>>> import numpy as np
>>> from numpy import linalg as LA
>>> np.set_printoptions(precision=2, suppress=True, linewidth=140)
>>> def rnd(a):
...     return np.round(a, 2) + 0
... 
>>> data = np.loadtxt("test4.csv", delimiter=",")
>>> print(data)
[[ 25.  -4.   2.   1.  13.  16.   2.  -4.   0.]
 [ -4.  28.   2.   0. -11.  -1.  -4.  -2.  -8.]
 [  2.   2.  21.  -3.   1.  12.  -6.  11.   0.]
 [  1.   0.  -3.  25.  -9.  -4. -10.   1.   6.]
 [ 13. -11.   1.  -9.  42.   9.   6.   2.   4.]
 [ 16.  -1.  12.  -4.   9.  23.   1.   5.  -1.]
 [  2.  -4.  -6. -10.   6.   1.  26. -13.  -2.]
 [ -4.  -2.  11.   1.   2.   5. -13.  22.  15.]
 [  0.  -8.   0.   6.   4.  -1.  -2.  15.  32.]]
>>> # equal to its transpose
>>> print(np.abs(data).max())
42.0
>>> LA.rank(data)
Traceback (most recent call last):
  File "<python-input-8>", line 1, in <module>
    LA.rank(data)
    ^^^^^^^
AttributeError: module 'numpy.linalg' has no attribute 'rank'
>>> print(data - data[0])
[[  0.   0.   0.   0.   0.   0.   0.   0.   0.]
 [-29.  32.   0.  -1. -24. -17.  -6.   2.  -8.]
 [-23.   6.  19.  -4. -12.  -4.  -8.  15.   0.]
 [-24.   4.  -5.  24. -22. -20. -12.   5.   6.]
 [-12.  -7.  -1. -10.  29.  -7.   4.   6.   4.]
 [ -9.   3.  10.  -5.  -4.   7.  -1.   9.  -1.]
 [-23.   0.  -8. -11.  -7. -15.  24.  -9.  -2.]
 [-29.   2.   9.   0. -11. -11. -15.  26.  15.]
 [-25.  -4.  -2.   5.  -9. -17.  -4.  19.  32.]]
>>> print(rnd(np.sort(np.abs(LA.eigvals(data)))))
[ 1.43  4.6   9.57 18.62 21.42 29.01 40.78 53.6  64.96]
>>> print(np.allclose(data @ data.T, data.T @ data))
True
>>> print((data + data.T) / 2)
[[ 25.  -4.   2.   1.  13.  16.   2.  -4.   0.]
 [ -4.  28.   2.   0. -11.  -1.  -4.  -2.  -8.]
 [  2.   2.  21.  -3.   1.  12.  -6.  11.   0.]
 [  1.   0.  -3.  25.  -9.  -4. -10.   1.   6.]
 [ 13. -11.   1.  -9.  42.   9.   6.   2.   4.]
 [ 16.  -1.  12.  -4.   9.  23.   1.   5.  -1.]
 [  2.  -4.  -6. -10.   6.   1.  26. -13.  -2.]
 [ -4.  -2.  11.   1.   2.   5. -13.  22.  15.]
 [  0.  -8.   0.   6.   4.  -1.  -2.  15.  32.]]
>>> print(np.trace(data))
244.0
>>> O, Rm = LA.qr(data)
>>> print(np.trace(O @ O.T))
9.0
>>> print(O.shape, Rm.shape)
(9, 9) (9, 9)
>>> print(np.allclose(Rm.T @ Rm, data.T @ data))
True
>>> print(rnd(abs(Rm[0, 0])), rnd(LA.norm(data[:, 0])))
33.03 33.03
>>> x = np.ones(9)
>>> for _ in range(3):
...     x = data @ x
...     x /= LA.norm(x)
...     print(round(x @ data @ x, 2))
... 
56.9
61.75
63.06
>>> print(rnd(x))
[ 0.4  -0.25  0.27 -0.09  0.59  0.44 -0.03  0.28  0.28]
>>> E = np.load("w.npy")
>>> print(E)
[[-1.2 -0.4 -1.2 -0.8 -1.2 -0.5  0.1 -0.4]
 [-0.1 -1.2  2.1 -0.6 -0.2  1.1 -1.3  0.6]
 [-0.9 -0.5  6.6 -0.3  1.4 -0.6  0.   0.3]
 [ 1.4 -1.9  1.8  0.6  0.4 -0.1  2.  -0.7]
 [-1.6  0.5  4.8  0.  -1.8 -0.8  0.4 -0.2]]
>>> # column 2 dominates
>>> def softmax(z):
...     e = np.exp(z - z.max(axis=-1, keepdims=True))
...     return e / e.sum(axis=-1, keepdims=True)
... 
>>> print(rnd(softmax(E[4] + -3)))
[0.   0.01 0.95 0.01 0.   0.   0.01 0.01]
>>> print(rnd(softmax(E).sum(axis=1)))
[1. 1. 1. 1. 1.]
>>> S = E @ E.T / np.sqrt(8)
>>> print(rnd(softmax(S)[4] @ E))
[-1.2  -0.07  5.83 -0.17  0.04 -0.68  0.17  0.09]
>>> print(rnd(LA.svd(E, compute_uv=False)))
[8.84 3.67 2.85 2.12 1.32]
>>> E[:, 8]
Traceback (most recent call last):
  File "<python-input-31>", line 1, in <module>
    E[:, 8]
    ~^^^^^^
IndexError: index 8 is out of bounds for axis 1 with size 8
>>> print(rnd(E.mean(axis=0)))
[-0.48 -0.7   2.82 -0.22 -0.28 -0.18  0.24 -0.08]
>>> print(np.abs(E).max())
6.6
>>> print(np.unravel_index(np.abs(E).argmax(), E.shape))
(np.int64(2), np.int64(2))
>>> G = E.T @ E
>>> print(np.allclose(G, G.T))
True
>>> print(np.diag(G))
[ 6.78  5.71 75.69  1.45  6.84  2.47  5.86  1.14]
>>> print(LA.matrix_rank(G))
5
>>> print(rnd(LA.eigvalsh(G)[::-1]))
[78.13 13.45  8.12  4.48  1.75  0.    0.    0.  ]
>>> print((E @ E.T).shape)
(5, 5)
>>> print(E.reshape(-1, 2))
[[-1.2 -0.4]
 [-1.2 -0.8]
 [-1.2 -0.5]
 [ 0.1 -0.4]
 [-0.1 -1.2]
 [ 2.1 -0.6]
 [-0.2  1.1]
 [-1.3  0.6]
 [-0.9 -0.5]
 [ 6.6 -0.3]
 [ 1.4 -0.6]
 [ 0.   0.3]
 [ 1.4 -1.9]
 [ 1.8  0.6]
 [ 0.4 -0.1]
 [ 2.  -0.7]
 [-1.6  0.5]
 [ 4.8  0. ]
 [-1.8 -0.8]
 [ 0.4 -0.2]]
>>> blk = E.reshape(5, 2, -1)
>>> print(rnd(blk.sum(axis=1)))
[[-2.4 -0.9 -1.1 -1.2]
 [-0.3 -0.1  0.8  0. ]
 [ 0.5 -1.1  6.6  0. ]
 [ 1.8 -2.   3.8 -0.1]
 [-3.4 -0.3  5.2 -0.2]]
>>> print(rnd(np.einsum("ihd,ihd->ih", blk, blk)))
[[ 3.68  1.86]
 [ 6.22  3.3 ]
 [44.71  2.41]
 [ 9.17  4.66]
 [25.85  4.08]]
>>> theta = np.radians(15)
>>> Rm = np.eye(8)
>>> Rm[4, 4] = Rm[1, 1] = np.cos(theta)
>>> Rm[4, 1], Rm[1, 4] = -np.sin(theta), np.sin(theta)
>>> print(rnd(Rm))
[[ 1.    0.    0.    0.    0.    0.    0.    0.  ]
 [ 0.    0.97  0.    0.    0.26  0.    0.    0.  ]
 [ 0.    0.    1.    0.    0.    0.    0.    0.  ]
 [ 0.    0.    0.    1.    0.    0.    0.    0.  ]
 [ 0.   -0.26  0.    0.    0.97  0.    0.    0.  ]
 [ 0.    0.    0.    0.    0.    1.    0.    0.  ]
 [ 0.    0.    0.    0.    0.    0.    1.    0.  ]
 [ 0.    0.    0.    0.    0.    0.    0.    1.  ]]
>>> other = E @ Rm.T
>>> print(rnd(other))
[[-1.2  -0.7  -1.2  -0.8  -1.06 -0.5   0.1  -0.4 ]
 [-0.1  -1.21  2.1  -0.6   0.12  1.1  -1.3   0.6 ]
 [-0.9  -0.12  6.6  -0.3   1.48 -0.6   0.    0.3 ]
 [ 1.4  -1.73  1.8   0.6   0.88 -0.1   2.   -0.7 ]
 [-1.6   0.02  4.8   0.   -1.87 -0.8   0.4  -0.2 ]]
